$ ipython --no-banner

In [1]: import numpy as np

In [2]: np.set_printoptions(precision=2, suppress=True, linewidth=140)

In [3]: def rnd(a):
   ...:     return np.round(a, 2) + 0
   ...: 

In [4]: K = np.loadtxt("block12.csv", delimiter=",")

In [5]: print(rnd(K))
[[-7.87  1.16 -0.19 -4.39  4.17]
 [ 0.94  7.    6.83  0.3   1.81]
 [-0.69  7.01  6.58 -0.6   2.6 ]
 [-7.17  3.06  1.74 -4.06  4.44]
 [-1.72 -6.89 -6.86 -0.74 -1.4 ]
 [ 7.98  0.38  1.67  4.41 -3.73]
 [ 4.02 -6.06 -5.12  2.41 -3.89]
 [ 7.98  0.42  1.71  4.41 -3.71]
 [-6.1  -4.6  -5.39 -3.24  1.45]
 [ 1.05 -6.97 -6.48  0.8  -2.76]
 [-7.99  0.06 -1.25 -4.43  3.87]
 [-3.52  6.3   5.43 -2.14  3.73]
 [ 7.3   2.92  3.98  3.96 -2.58]
 [-7.97 -0.58 -1.86 -4.4   3.65]
 [-3.12 -6.51 -6.72 -1.53 -0.6 ]
 [-4.88  5.54  4.48 -2.87  4.14]
 [ 4.06  6.1   6.49  2.06  0.02]
 [ 1.18 -6.96 -6.44  0.87 -2.82]
 [-5.98  4.63  3.43 -3.45  4.38]
 [ 5.04 -5.42 -4.35  2.96 -4.18]
 [ 0.69 -7.01 -6.58  0.6  -2.6 ]
 [ 7.48 -2.42 -1.09  4.22 -4.39]
 [-7.05 -3.37 -4.38 -3.8   2.31]
 [-1.27  6.94  6.41 -0.92  2.86]
 [ 3.53  6.35  6.63  1.76  0.35]
 [-4.12 -6.07 -6.47 -2.09  0.02]
 [ 7.98  0.43  1.72  4.41 -3.71]
 [ 7.52  2.45  3.57  4.09 -2.83]
 [-7.69 -1.97 -3.14 -4.2   3.07]
 [ 1.08  6.99  6.84  0.38  1.74]
 [ 7.7   1.96  3.13  4.2  -3.08]
 [ 4.59  5.81  6.29  2.36 -0.34]
 [ 7.82 -1.37 -0.03  4.38 -4.22]]

In [6]: # rank 2

In [7]: idx = K[:, 0] > np.median(K[:, 0])

In [8]: f = K[idx].mean(axis=0) - K[~idx].mean(axis=0)

In [9]: print(idx.astype(int))
[0 0 0 0 0 1 1 1 0 1 0 0 1 0 0 0 1 1 0 1 0 1 0 0 1 0 1 1 0 1 1 1 1]

In [10]: W2 = K[[17, 30]].astype(float)

In [11]: for _ in range(6):
    ...:     idx = np.linalg.norm(K[:, None] - W2, axis=-1).argmin(axis=1)
    ...:     W2 = np.array([K[idx == j].mean(axis=0) for j in range(2)])
    ...: 

In [12]: print(idx)
[0 1 1 0 0 1 0 1 0 0 0 1 1 0 0 1 1 0 1 0 0 1 0 1 1 0 1 1 0 1 1 1 1]

In [13]: print(rnd(W2[1] - W2[0]))
[ 6.57  7.62  8.35  3.4  -0.7 ]

In [14]: print(np.abs(W2[1] - W2[0]).argmax())
2

In [15]: E = np.loadtxt("case16.csv", delimiter=",")

In [16]: print(E)
[[ 1.91  2.37 -2.11 -0.14  2.9  -0.01  0.62  0.31]
 [ 1.37  0.51  1.5  -0.27  2.96 -0.72  0.7   0.26]
 [-0.07  0.24  1.45 -0.7  -4.08 -0.09  1.41  0.4 ]
 [-0.56  0.24 -0.28 -0.39  0.88  0.52  0.75  0.33]
 [-0.92 -3.21  0.62 -0.71  1.9  -0.14  1.05 -0.08]
 [ 1.23  0.21 -0.13  0.02 -0.04 -0.4   0.56 -0.21]
 [ 1.9  -0.17 -1.46 -0.16 -2.15  0.02 -0.22  0.24]
 [ 0.18 -0.51  2.37  0.03  3.22  0.01 -1.12  0.07]
 [ 0.95 -1.99  2.48  0.57 -4.1   0.11 -0.67  0.21]
 [-4.36  0.41 -1.3  -0.24 -0.09 -0.15 -0.63 -0.22]
 [-1.28 -0.14 -3.22  0.37 -2.76  0.32 -0.02  0.09]
 [ 2.55  0.5  -0.85 -0.28  2.28 -0.02 -1.13  0.25]
 [-0.96 -0.41 -0.03  0.49  3.33 -0.13  1.23 -0.5 ]
 [ 1.58 -1.2   0.95 -0.2  -2.14  0.31  1.68 -0.23]
 [-1.02  1.62  0.49  0.83 -1.16 -0.55  0.75 -0.09]
 [ 2.73  0.41  6.73  1.13  0.53  0.06 -1.14  0.24]
 [-0.81 -1.07 -4.96 -0.22 -3.01  0.19  0.1  -0.55]]

In [17]: f, r1 = E[14], E[15]

In [18]: print(rnd(f @ r1))
0.59

In [19]: p = (f @ r1) / (f @ f) * f

In [20]: print(rnd(np.linalg.norm(f + r1) ** 2 + np.linalg.norm(f - r1) ** 2))
125.29

In [21]: print(rnd(p))
[-0.09  0.14  0.04  0.07 -0.1  -0.05  0.07 -0.01]

In [22]: idx = E[:, 6] > np.median(E[:, 6])

In [23]: f = E[idx].mean(axis=0) - E[~idx].mean(axis=0)

In [24]: print(rnd((((E - E.mean(axis=0)) @ f > 0) == idx).mean()))
0.65

In [25]: f = np.array([0, -1])

In [26]: print(rnd(np.cross(K[9, :3], K[0, :3])))
[  8.81  51.2  -53.68]

In [27]: print(rnd(np.correlate(K[9], K[0], "full")))
[  4.38 -33.69   3.45  34.34 -30.12  59.39  52.45  -9.47  21.73]

In [28]: print(rnd(np.convolve(K[9], f)))
[ 0.   -1.05  6.97  6.48 -0.8   2.76]

In [29]: vec = np.array([5, 4, 3, 0, 2, 4, 1, 4])

In [30]: rhs = E @ vec

In [31]: print(rnd(rhs))
[ 20.32  18.17  -0.55   3.23 -11.61   4.64   0.96  11.61  -3.36 -26.35 -20.52  16.55  -1.16   3.67  -1.28  36.6  -30.57]

In [32]: rng = np.random.default_rng(65899)

In [33]: rhs = rhs + 0.05 * rng.normal(size=17)

In [34]: print(rnd(rhs))
[ 20.36  18.17  -0.48   3.22 -11.59   4.69   0.93  11.6   -3.36 -26.34 -20.52  16.5   -1.17   3.66  -1.28  36.64 -30.6 ]

In [35]: coef, *_ = np.linalg.lstsq(E, rhs)

In [36]: print(rnd(E.T @ (rhs - E @ coef)))
[0. 0. 0. 0. 0. 0. 0. 0.]

In [37]: print([round(float(np.linalg.norm(np.linalg.solve(E.T @ E + lam * np.eye(8), E.T @ rhs))), 2) for lam in (0, 1, 10, 100)])
[9.33, 7.99, 6.44, 3.32]

In [38]: f = np.array([-1, 0, 0])

In [39]: print(rnd(np.cross(E[16, :3], E[10, :3])))
[ 2.75  3.74 -1.26]

In [40]: print(rnd(np.polyval(f, E[16])))
[ -0.66  -1.14 -24.6   -0.05  -9.06  -0.04  -0.01  -0.3 ]

In [41]: print(rnd(np.correlate(E[16], E[10], "full")))
[-0.07 -0.08 -0.68  1.97  0.8  15.91  1.37 25.39  1.18 15.69  1.65  3.3   1.51 -0.05  0.7 ]

In [42]: print(np.convolve(E[16], f))
[ 0.81  1.07  4.96  0.22  3.01 -0.19 -0.1   0.55  0.    0.  ]

In [43]: feats = np.load("sample1.npy")

In [44]: print(feats)
[[  0   9   0   0  -4   0]
 [  0   0   0   0   0   0]
 [  0   0  18   0   0  -8]
 [  0  -6   0   0  -4   0]
 [  0   0   0   0   0   0]
 [  0   0 -12   0   0  -8]]

In [45]: Uu, sig, vt = np.linalg.svd(feats)

In [46]: print(rnd(sig))
[21.79 11.02 10.89  5.51  0.    0.  ]

In [47]: other = Uu[:, :4] @ np.diag(sig[:4]) @ vt[:4]

In [48]: print(rnd(np.linalg.norm(feats - other) / np.linalg.norm(feats)))
0.0

In [49]: print(np.linalg.matrix_rank(feats, rtol=0.05))
4

In [50]: print(rnd(np.abs(feats - other).max()))
0.0

In [51]: Uu, sig, vt = np.linalg.svd(feats)

In [52]: V = vt[:(sig > 1e-8).sum()]

In [53]: vec = feats[0] + 4 * feats[5] + rng.integers(2) * np.eye(6)[2]

In [54]: print(vec)
[  0.   9. -47.   0.  -4. -32.]

In [55]: print(np.linalg.matrix_rank(np.vstack([feats, vec])))
4

In [56]: print(rnd(np.diag(V.T @ V)))
[0. 1. 1. 0. 1. 1.]

In [57]: print(feats @ feats)
[[   0    0    0    0    0    0]
 [   0    0    0    0    0    0]
 [   0    0  420    0    0  -80]
 [   0    0    0    0    0    0]
 [   0    0    0    0    0    0]
 [   0    0 -120    0    0  160]]

In [58]: def softmax(z):
    ...:     e = np.exp(z - z.max(axis=-1, keepdims=True))
    ...:     return e / e.sum(axis=-1, keepdims=True)
    ...: 

In [59]: print(rnd(softmax(10 * feats[3])))
[0.25 0.   0.25 0.25 0.   0.25]

In [60]: print(rnd(softmax(feats[3] + -2)))
[0.25 0.   0.25 0.25 0.   0.25]

In [61]: print(rnd(softmax(feats).sum(axis=1)))
[1. 1. 1. 1. 1. 1.]

In [62]: S = feats @ feats.T / np.sqrt(6)

In [63]: print(rnd(softmax(S)))
[[1.   0.   0.   0.   0.   0.  ]
 [0.17 0.17 0.17 0.17 0.17 0.17]
 [0.   0.   1.   0.   0.   0.  ]
 [0.   0.   0.   1.   0.   0.  ]
 [0.17 0.17 0.17 0.17 0.17 0.17]
 [0.   0.   0.   0.   0.   1.  ]]

In [64]: print(rnd(softmax(S + np.triu(np.full(S.shape, -np.inf), 1))))
[[1.  0.  0.  0.  0.  0. ]
 [0.5 0.5 0.  0.  0.  0. ]
 [0.  0.  1.  0.  0.  0. ]
 [0.  0.  0.  1.  0.  0. ]
 [0.2 0.2 0.2 0.2 0.2 0. ]
 [0.  0.  0.  0.  0.  1. ]]

In [65]: print(softmax(S).round(6).argmax(axis=1))
[0 0 2 3 0 5]

In [66]: print(np.linalg.matrix_power(feats, 2))
[[   0    0    0    0    0    0]
 [   0    0    0    0    0    0]
 [   0    0  420    0    0  -80]
 [   0    0    0    0    0    0]
 [   0    0    0    0    0    0]
 [   0    0 -120    0    0  160]]

In [67]: print(feats @ feats)
[[   0    0    0    0    0    0]
 [   0    0    0    0    0    0]
 [   0    0  420    0    0  -80]
 [   0    0    0    0    0    0]
 [   0    0    0    0    0    0]
 [   0    0 -120    0    0  160]]

In [68]: J = np.load("w.npy")

In [69]: print(J)
[[ 0  2  0  0  0 39  0  0 60]
 [ 0  0  0  0  0 29  0  0 72]
 [ 0  0  0  0  0  9  0  0 39]
 [ 2 24  8 46 11 28  0  5  0]
 [ 0  0  0  0  0 30  0  0 48]
 [ 0  0  0  0  0 13  0  0 57]
 [ 0  0  0  0  0 24  0  0 78]
 [ 0 16  0 14  0 36  0  0 18]
 [ 0 10  0 20  2 20  0  0  3]
 [ 3 40  5 65 17 45  0  6  0]
 [ 0 26  0 39  8 37  0  0  0]
 [ 0 36  0 49 11 49  0  0  0]
 [ 3 40  5 65 17 45  0  6  0]
 [ 4 14 13 36  8 16  1  6  0]
 [ 0 26  0  9  0 59  0  0 36]
 [19 44 23 81 23 41  1 16  0]
 [ 0  0  0  0  0 14  0  0 33]
 [22 50 25 90 26 46  1 18  0]
 [ 0 18  6 37  8 23  0  3  0]
 [ 0  0  0  0  0  9  0  0 39]
 [ 0  0  0  0  0 23  0  0 45]
 [ 0 28  0 32  5 46  0  0  6]
 [ 0  0  0  0  0 13  0  0 57]]

In [70]: # rows 9 and 12 are equal

In [71]: cen = J - J.mean(axis=0)

In [72]: V = np.linalg.svd(cen)[2][:8]

In [73]: other = cen - cen @ V.T @ V

In [74]: print(rnd(other.std(axis=0)))
[0.   0.   0.01 0.   0.   0.   0.1  0.01 0.  ]

In [75]: print(rnd(np.cov(cen @ V.T, rowvar=False)))
[[1873.67    0.      0.      0.      0.      0.      0.      0.  ]
 [   0.    229.81    0.      0.      0.      0.      0.      0.  ]
 [   0.      0.    144.23    0.      0.      0.      0.      0.  ]
 [   0.      0.      0.     18.5     0.      0.      0.      0.  ]
 [   0.      0.      0.      0.      5.17    0.      0.      0.  ]
 [   0.      0.      0.      0.      0.      1.36    0.      0.  ]
 [   0.      0.      0.      0.      0.      0.      0.51    0.  ]
 [   0.      0.      0.      0.      0.      0.      0.      0.17]]

In [76]: print(np.linalg.norm(other, axis=1).round(6).argmax())
13

In [77]: w1 = np.array([[1, 3, 1, 2],
    ...:     [1, 1, 2, 1],
    ...:     [2, 1, 2, 1],
    ...:     [0, 0, 3, 2],
    ...:     [0, 2, 3, 0],
    ...:     [0, 2, 3, 3],
    ...:     [3, 0, 1, 1],
    ...:     [0, 3, 3, 2],
    ...:     [2, 3, 3, 0]])

In [78]: coef = np.array([2, -1, -2, -3])

In [79]: hid = np.maximum(J @ w1 + coef, 0)

In [80]: print(hid)
[[124 259 299 116]
 [146 273 301  84]
 [ 80 134 142  24]
 [ 44 130 334 219]
 [ 98 203 232  87]
 [116 196 208  36]
 [158 281 304  69]
 [ 54 141 234 149]
 [ 18  62 153 107]
 [ 55 195 490 325]
 [ 28 115 302 212]
 [ 38 155 397 278]
 [ 55 195 490 325]
 [ 49 104 255 165]
 [100 251 362 218]
 [114 299 635 420]
 [ 68 126 139  39]
 [127 338 711 471]
 [ 32  94 259 170]
 [ 80 134 142  24]
 [ 92 180 202  66]
 [ 42 147 321 227]
 [116 196 208  36]]

In [81]: print((hid > 0).astype(int))
[[1 1 1 1]
 [1 1 1 1]
 [1 1 1 1]
 [1 1 1 1]
 [1 1 1 1]
 [1 1 1 1]
 [1 1 1 1]
 [1 1 1 1]
 [1 1 1 1]
 [1 1 1 1]
 [1 1 1 1]
 [1 1 1 1]
 [1 1 1 1]
 [1 1 1 1]
 [1 1 1 1]
 [1 1 1 1]
 [1 1 1 1]
 [1 1 1 1]
 [1 1 1 1]
 [1 1 1 1]
 [1 1 1 1]
 [1 1 1 1]
 [1 1 1 1]]

In [82]: print(np.linalg.matrix_rank(hid))
4

In [83]: W2 = np.array([[0, 0, 2], [2, 1, 0], [3, 1, 3], [2, 1, 2]])

In [84]: print(hid @ W2)
[[1647  674 1377]
 [1617  658 1363]
 [ 742  300  634]
 [1700  683 1528]
 [1276  522 1066]
 [1088  440  928]
 [1612  654 1366]
 [1282  524 1108]
 [ 797  322  709]
 [2510 1010 2230]
 [1560  629 1386]
 [2057  830 1823]
 [2510 1010 2230]
 [1303  524 1193]
 [2024  831 1722]
 [3343 1354 2973]
 [ 747  304  631]
 [3751 1520 3329]
 [1305  523 1181]
 [ 742  300  634]
 [1098  448  922]
 [1711  695 1501]
 [1088  440  928]]

In [85]: cen = J - J.mean(axis=0)

In [86]: Uu, sig, vt = np.linalg.svd(cen, full_matrices=False)

In [87]: print(rnd(np.abs(vt[-1])))
[0.03 0.   0.1  0.   0.   0.   0.99 0.12 0.  ]

In [88]: print(np.abs(Uu[:, 0]).argmax())
17

In [89]: print((np.sign(Uu[:, 0]) == np.sign(Uu[0, 0])).astype(int))
[1 1 1 0 1 1 1 1 0 0 0 0 0 0 1 0 1 0 0 1 1 0 1]

In [90]: print(np.linalg.matrix_rank(cen))
9

In [91]: print(rnd(cen.mean(axis=0)))
[0. 0. 0. 0. 0. 0. 0. 0. 0.]

In [92]: mat = np.load("mat.npy")

In [93]: print(mat)
[[0 0 1 1 1 0 0]
 [0 0 0 1 0 0 0]
 [1 0 0 0 1 1 0]
 [1 1 0 0 0 0 1]
 [1 0 1 0 0 1 1]
 [0 0 1 0 1 0 1]
 [0 0 0 1 1 1 0]]

In [94]: print(mat.sum(axis=0))
[3 1 3 3 4 3 3]

In [95]: low = np.diag(mat.sum(axis=1)) - mat

In [96]: print(round(np.linalg.det(low[1:, 1:])))
66

In [97]: print(low @ np.ones(7))
[0. 0. 0. 0. 0. 0. 0.]
